% ipython --no-banner

In [1]: import numpy as np

In [2]: import numpy.linalg as la

In [3]: np.set_printoptions(precision=2, suppress=True, linewidth=160, legacy="1.25")

In [4]: rnd = lambda a: np.round(a, 2) + 0

In [5]: F = np.load("data.npy")

In [6]: F
Out[6]: 
array([[-1.,  1., -2.,  2.],
       [ 0., -7.,  9.,  0.],
       [ 0., -6.,  5., -1.],
       [ 0.,  2.,  6.,  2.]])

In [7]: Uu, sv, Vt = la.svd(F)

In [8]: np.argmax(sv[:-1] / (sv[1:] + 1e-6)) + 1
Out[8]: 3

In [9]: out = Uu[:, :3] @ np.diag(sv[:3]) @ Vt[:3]

In [10]: la.matrix_rank(out)
Out[10]: 3

In [11]: la.matrix_rank(F, rtol=0.05)
Out[11]: 3

In [12]: out = la.inv(F)

In [13]: rnd(la.det(F) * la.det(out))
Out[13]: 1.0

In [14]: rnd(F @ out)
Out[14]: 
array([[1., 0., 0., 0.],
       [0., 1., 0., 0.],
       [0., 0., 1., 0.],
       [0., 0., 0., 1.]])

In [15]: rnd(la.cond(F))
Out[15]: 122.69

In [16]: rnd(la.slogdet(F)[0])
Out[16]: 1.0

In [17]: Q, _ = la.qr(np.array([[-2.0, -0.2, 1.3], [-0.5, -0.5, -0.4], [0.3, -0.9, -1.2]]))

In [18]: evecs, _ = la.qr(np.array([[0.0, -0.4, 0.2], [-1.1, -0.2, -0.9], [1.5, -1.7, -0.5]]))

In [19]: sv = 20 * 0.7 ** np.arange(3)

In [20]: feats = Q[:, :3] * sv @ evecs[:3]

In [21]: rnd(feats)
Out[21]: 
array([[ -2.4 ,   4.96,  18.6 ],
       [  3.17,  11.01,   1.3 ],
       [-10.73,   6.35,  -5.22]])

In [22]: hat = np.triu(np.array([[3, 3, 0], [1, 5, 4], [-5, 4, -1]]), 1) + np.eye(3)

In [23]: out = hat @ feats @ la.inv(hat)

In [24]: la.matrix_rank(out)
Out[24]: 3

In [25]: rnd(np.trace(out)), rnd(np.trace(feats))
Out[25]: (3.39, 3.39)

In [26]: rnd(la.det(out))
Out[26]: 2744.0

In [27]: rnd(np.poly(feats))
Out[27]: array([    1.  ,    -3.39,   104.17, -2744.  ])

In [28]: rnd(la.eigvals(feats).sum().real)
Out[28]: 3.39

In [29]: rnd(np.einsum("ij,ji->", feats, feats))
Out[29]: -196.85

In [30]: rnd(la.det(2 * feats)), rnd(la.det(feats))
Out[30]: (21952.0, 2744.0)

In [31]: rnd(la.eigvals(feats))
Out[31]: array([-4.57+14.07j, -4.57-14.07j, 12.54 +0.j  ])

In [32]: rnd(np.kron(np.eye(2, dtype=int), feats))
Out[32]: 
array([[ -2.4 ,   4.96,  18.6 ,   0.  ,   0.  ,   0.  ],
       [  3.17,  11.01,   1.3 ,   0.  ,   0.  ,   0.  ],
       [-10.73,   6.35,  -5.22,   0.  ,   0.  ,   0.  ],
       [  0.  ,   0.  ,   0.  ,  -2.4 ,   4.96,  18.6 ],
       [  0.  ,   0.  ,   0.  ,   3.17,  11.01,   1.3 ],
       [  0.  ,   0.  ,   0.  , -10.73,   6.35,  -5.22]])

In [33]: rnd(np.einsum("ii->", feats))
Out[33]: 3.39

In [34]: out = np.array([[2, -2], [0, -2], [-1, -2]])

In [35]: rnd(np.einsum("ij->j", feats))
Out[35]: array([-9.96, 22.32, 14.67])

In [36]: rnd(np.einsum("ik,kj->ji", feats, out))
Out[36]: 
array([[-23.4 ,   5.05, -16.24],
       [-42.3 , -30.97,  19.2 ]])

In [37]: la.matrix_rank(feats @ out)
Out[37]: 2

In [38]: la.matrix_rank(np.vstack([feats, out.T]))
Out[38]: 3

In [39]: Q, evecs = la.qr(feats[:, :2])[0], la.qr(feats[:, 2:])[0]

In [40]: sv = la.svd(Q.T @ evecs, compute_uv=False)

In [41]: rnd(sv)
Out[41]: array([0.32])

In [42]: rnd(np.degrees(np.arccos(sv.clip(0, 1))))
Out[42]: array([71.42])

In [43]: E = np.array([[3, 3, 3, 3], [3, 6, 6, 6], [3, 6, 9, 9], [3, 6, 9, 12]])

In [44]: # equal to its transpose

In [45]: r0 = np.array([3, 3])

In [46]: np.cross(E[2, :3], E[3, :3])
Out[46]: array([0, 0, 0])

In [47]: np.convolve(E[2], r0)
Out[47]: array([ 9, 27, 45, 54, 27])

In [48]: w, evecs = la.eigh(E)

In [49]: x0 = np.array([2, 2, 1, -2])

In [50]: rnd(evecs * np.maximum(w, 0) @ evecs.T)
Out[50]: 
array([[ 3.,  3.,  3.,  3.],
       [ 3.,  6.,  6.,  6.],
       [ 3.,  6.,  9.,  9.],
       [ 3.,  6.,  9., 12.]])

In [51]: rnd(evecs * np.abs(w) @ evecs.T)
Out[51]: 
array([[ 3.,  3.,  3.,  3.],
       [ 3.,  6.,  6.,  6.],
       [ 3.,  6.,  9.,  9.],
       [ 3.,  6.,  9., 12.]])

In [52]: rnd(evecs * np.sqrt(w) @ evecs.T)
Out[52]: 
array([[1.49, 0.64, 0.46, 0.4 ],
       [0.64, 1.95, 1.03, 0.85],
       [0.46, 1.03, 2.35, 1.49],
       [0.4 , 0.85, 1.49, 2.98]])

In [53]: rnd(la.eigvalsh(E[1:, 1:]))
Out[53]: array([ 0.97,  2.36, 23.68])

In [54]: rnd(x0 @ E @ x0 / (x0 @ x0)), rnd(w[0]), rnd(w[-1])
Out[54]: (3.46, 0.85, 24.87)

In [55]: x0 @ E @ x0
Out[55]: 45

In [56]: Lm = la.cholesky(E)

In [57]: la.eigvalsh(E).min() > 0
Out[57]: True

In [58]: rnd(np.prod(np.diag(Lm)) ** 2), rnd(la.det(E))
Out[58]: (81.0, 81.0)

In [59]: rnd(E / np.sqrt(np.outer(np.diag(E), np.diag(E))))
Out[59]: 
array([[1.  , 0.71, 0.58, 0.5 ],
       [0.71, 1.  , 0.82, 0.71],
       [0.58, 0.82, 1.  , 0.87],
       [0.5 , 0.71, 0.87, 1.  ]])

In [60]: out = E / np.sqrt((E ** 2).mean(axis=1, keepdims=True))

In [61]: la.matrix_rank(E - E.mean(axis=1, keepdims=True))
Out[61]: 3

In [62]: E - E.mean(axis=1, keepdims=True)
Out[62]: 
array([[ 0.  ,  0.  ,  0.  ,  0.  ],
       [-2.25,  0.75,  0.75,  0.75],
       [-3.75, -0.75,  2.25,  2.25],
       [-4.5 , -1.5 ,  1.5 ,  4.5 ]])

In [63]: out[0]
Out[63]: array([1., 1., 1., 1.])

In [64]: out = E ** -1
Traceback (most recent call last):
  Cell In[64], line 1
    out = E ** -1
ValueError: Integers to negative integer powers are not allowed.


In [65]: out = la.inv(E)

In [66]: (np.abs(out) > 1e-9).astype(int)
Out[66]: 
array([[1, 1, 0, 0],
       [1, 1, 1, 0],
       [0, 1, 1, 1],
       [0, 0, 1, 1]])

In [67]: rnd(la.cond(E))
Out[67]: 29.28

In [68]: rnd(la.slogdet(E)[0])
Out[68]: 1.0

In [69]: rnd(la.inv(out))
Out[69]: 
array([[ 3.,  3.,  3.,  3.],
       [ 3.,  6.,  6.,  6.],
       [ 3.,  6.,  9.,  9.],
       [ 3.,  6.,  9., 12.]])

In [70]: rnd(la.det(E) * out)
Out[70]: 
array([[ 54., -27.,   0.,   0.],
       [-27.,  54., -27.,   0.],
       [  0., -27.,  54., -27.],
       [  0.,   0., -27.,  27.]])

In [71]: out = np.array([[2, 3, 1], [3, 2, 0], [0, 3, 3]])

In [72]: out[-1] = out[0]

In [73]: W0 = out + 0.02 * np.eye(3)

In [74]: W0
Out[74]: 
array([[2.02, 3.  , 1.  ],
       [3.  , 2.02, 0.  ],
       [2.  , 3.  , 1.02]])

In [75]: out = np.array([[3, -3], [0, -1], [2, 3]])

In [76]: rnd(np.einsum("ik,kj->ji", W0, out))
Out[76]: 
array([[  8.06,   9.  ,   8.04],
       [ -6.06, -11.02,  -5.94]])

In [77]: np.vstack([W0, out.T]).shape
Out[77]: (5, 3)

In [78]: rnd(W0 @ out)
Out[78]: 
array([[  8.06,  -6.06],
       [  9.  , -11.02],
       [  8.04,  -5.94]])

In [79]: rnd(out.T @ W0.T)
Out[79]: 
array([[  8.06,   9.  ,   8.04],
       [ -6.06, -11.02,  -5.94]])

In [80]: rnd(np.einsum("ij,ij->i", W0, W0))
Out[80]: array([14.08, 13.08, 14.04])

In [81]: rnd(np.einsum("ik,kj->ij", W0, out))
Out[81]: 
array([[  8.06,  -6.06],
       [  9.  , -11.02],
       [  8.04,  -5.94]])

In [82]: la.matrix_rank(W0 @ out)
Out[82]: 2

In [83]: x0 = np.array([5, -3, 2])

In [84]: y = W0 @ x0

In [85]: b, lr = np.zeros(3), 1 / la.norm(W0, 2) ** 2

In [86]: for i in range(30):
    ...:     b -= lr * W0.T @ (W0 @ b - y)
    ...:     if i % 10 == 0: print(i, round(la.norm(W0 @ b - y), 2))
    ...: 
0 4.86
10 2.94
20 1.78

In [87]: rnd(b)
Out[87]: array([ 2.86, -0.29, -1.36])

In [88]: Q, Rm = la.qr(W0)

In [89]: rnd(np.trace(Q @ Q.T))
Out[89]: 3.0

In [90]: rnd(Q.T @ Q)
Out[90]: 
array([[1., 0., 0.],
       [0., 1., 0.],
       [0., 0., 1.]])

In [91]: rnd(Q)
Out[91]: 
array([[-0.49,  0.51, -0.71],
       [-0.73, -0.69,  0.01],
       [-0.48,  0.52,  0.7 ]])

In [92]: def softmax(z):
    ...:     e = np.exp(z - z.max(axis=-1, keepdims=True))
    ...:     return e / e.sum(axis=-1, keepdims=True)
    ...: 

In [93]: rnd(softmax(W0[0] + 4))
Out[93]: array([0.25, 0.66, 0.09])

In [94]: rnd(softmax(W0).sum(axis=1))
Out[94]: array([1., 1., 1.])

In [95]: scores = W0 @ W0.T / np.sqrt(3)

In [96]: softmax(scores).round(6).argmax(axis=1)
Out[96]: array([0, 1, 0])

In [97]: rnd(softmax(scores))
Out[97]: 
array([[0.43, 0.14, 0.43],
       [0.27, 0.47, 0.26],
       [0.43, 0.14, 0.43]])

In [98]: Z = np.array([[-0.4, -1.0, -0.7, -1.3], [0.2, -0.5, -1.0, -0.5]])

In [99]: rng = np.random.default_rng(3924)

In [100]: arr = np.array([[-2, -5],
     ...:     [1, 5],
     ...:     [8, -8],
     ...:     [5, 2],
     ...:     [3, -2],
     ...:     [4, -1],
     ...:     [-6, 1],
     ...:     [8, 1],
     ...:     [-3, -9],
     ...:     [3, -5],
     ...:     [-7, -6]]) @ Z + 0.3 * rng.normal(size=(11, 4))

In [101]: rnd(arr)
Out[101]: 
array([[ -0.41,   4.51,   5.99,   4.89],
       [  0.78,  -3.47,  -5.83,  -3.73],
       [ -4.58,  -4.01,   2.41,  -7.39],
       [ -1.42,  -5.98,  -5.59,  -7.9 ],
       [ -1.79,  -2.09,   0.01,  -2.45],
       [ -1.72,  -3.34,  -2.15,  -4.88],
       [  2.94,   5.29,   3.17,   7.36],
       [ -2.82,  -8.83,  -6.76, -11.12],
       [ -1.16,   6.84,  11.03,   8.24],
       [ -1.96,  -1.15,   3.09,  -1.04],
       [  1.72,  10.1 ,  10.66,  12.35]])

In [102]: z = rng.permutation(4)

In [103]: out = arr[:, z] * rng.choice([-1, 1], 4)

In [104]: rnd(out)
Out[104]: 
array([[ -5.99,   4.51,   0.41,  -4.89],
       [  5.83,  -3.47,  -0.78,   3.73],
       [ -2.41,  -4.01,   4.58,   7.39],
       [  5.59,  -5.98,   1.42,   7.9 ],
       [ -0.01,  -2.09,   1.79,   2.45],
       [  2.15,  -3.34,   1.72,   4.88],
       [ -3.17,   5.29,  -2.94,  -7.36],
       [  6.76,  -8.83,   2.82,  11.12],
       [-11.03,   6.84,   1.16,  -8.24],
       [ -3.09,  -1.15,   1.96,   1.04],
       [-10.66,  10.1 ,  -1.72, -12.35]])

In [105]: Uu, _, Vt = la.svd(arr.T @ out)

In [106]: rnd(Uu @ Vt)
Out[106]: 
array([[ 0.,  0., -1.,  0.],
       [ 0.,  1.,  0.,  0.],
       [-1.,  0.,  0.,  0.],
       [ 0.,  0.,  0., -1.]])

In [107]: z
Out[107]: array([2, 1, 0, 3])

In [108]: cov = np.cov(arr, rowvar=False)

In [109]: rnd(cov)
Out[109]: 
array([[ 4.48,  8.2 ,  3.67, 11.43],
       [ 8.2 , 35.55, 33.74, 45.16],
       [ 3.67, 33.74, 38.89, 41.4 ],
       [11.43, 45.16, 41.4 , 58.1 ]])

In [110]: rnd(np.median(arr, axis=0))
Out[110]: array([-1.42, -2.09,  2.41, -2.45])

In [111]: rnd(np.corrcoef(arr[:, 2], arr[:, 1])[0, 1])
Out[111]: 0.91

In [112]: X = np.load("a.npy")

In [113]: X
Out[113]: 
array([[-0.63,  8.45,  7.35, -0.16],
       [-3.05, -0.89,  5.45, 10.69],
       [-0.41, 10.33,  7.39,  0.38],
       [-0.21,  8.64,  7.43,  0.95],
       [-1.98, -2.17,  6.51,  8.14],
       [-2.66, -3.55, -4.69,  3.73],
       [ 0.41, -3.33, -1.26,  1.14],
       [-0.64, -2.73, -2.52,  3.35],
       [ 0.28, -2.7 , -2.9 ,  2.56],
       [ 0.15, 10.31,  6.38,  1.15],
       [ 0.  , -3.41, -1.88,  4.23],
       [-2.42, -2.41, -2.44,  3.5 ],
       [-1.82, -2.25, -3.56,  3.83],
       [-2.16, -1.57, -0.73,  5.55]])

In [114]: out = np.array([[2, 3], [2, 3], [2, 1], [3, 0]])

In [115]: rnd(np.einsum("ij->j", X))
Out[115]: array([-15.14,  12.72,  20.53,  49.04])

In [116]: la.matrix_rank(X @ out)
Out[116]: 2

In [117]: K = np.load("case11.npy")

In [118]: rnd(K)
Out[118]: 
array([[ 0.49,  0.4 , -0.09,  0.25,  0.15],
       [ 0.4 ,  0.35, -0.14,  0.22, -0.03],
       [-0.09, -0.14,  0.86,  0.29,  0.08],
       [ 0.25,  0.22,  0.29,  0.36, -0.18],
       [ 0.15, -0.03,  0.08, -0.18,  0.93]])

In [119]: # null space of dimension 2

In [120]: x0 = np.ones(4)

In [121]: for _ in range(7):
     ...:     x0 = E @ x0
     ...:     x0 /= la.norm(x0)
     ...:     print(round(x0 @ E @ x0, 2))
     ...: 
24.84
24.87
24.87
24.87
24.87
24.87
24.87

In [122]: rnd(la.eigvalsh(E)[-1])
Out[122]: 24.87

In [123]: rnd(x0)
Out[123]: array([0.23, 0.43, 0.58, 0.66])

In [124]: rnd(softmax(K[4] + 4))
Out[124]: array([0.18, 0.15, 0.16, 0.13, 0.39])

In [125]: scores = K @ K.T / np.sqrt(5)

In [126]: softmax(scores).round(6).argmax(axis=1)
Out[126]: array([0, 0, 2, 3, 4])

In [127]: rnd(softmax(scores))
Out[127]: 
array([[0.22, 0.21, 0.17, 0.2 , 0.19],
       [0.22, 0.22, 0.17, 0.2 , 0.18],
       [0.17, 0.17, 0.27, 0.21, 0.19],
       [0.2 , 0.2 , 0.21, 0.22, 0.17],
       [0.19, 0.18, 0.19, 0.17, 0.27]])
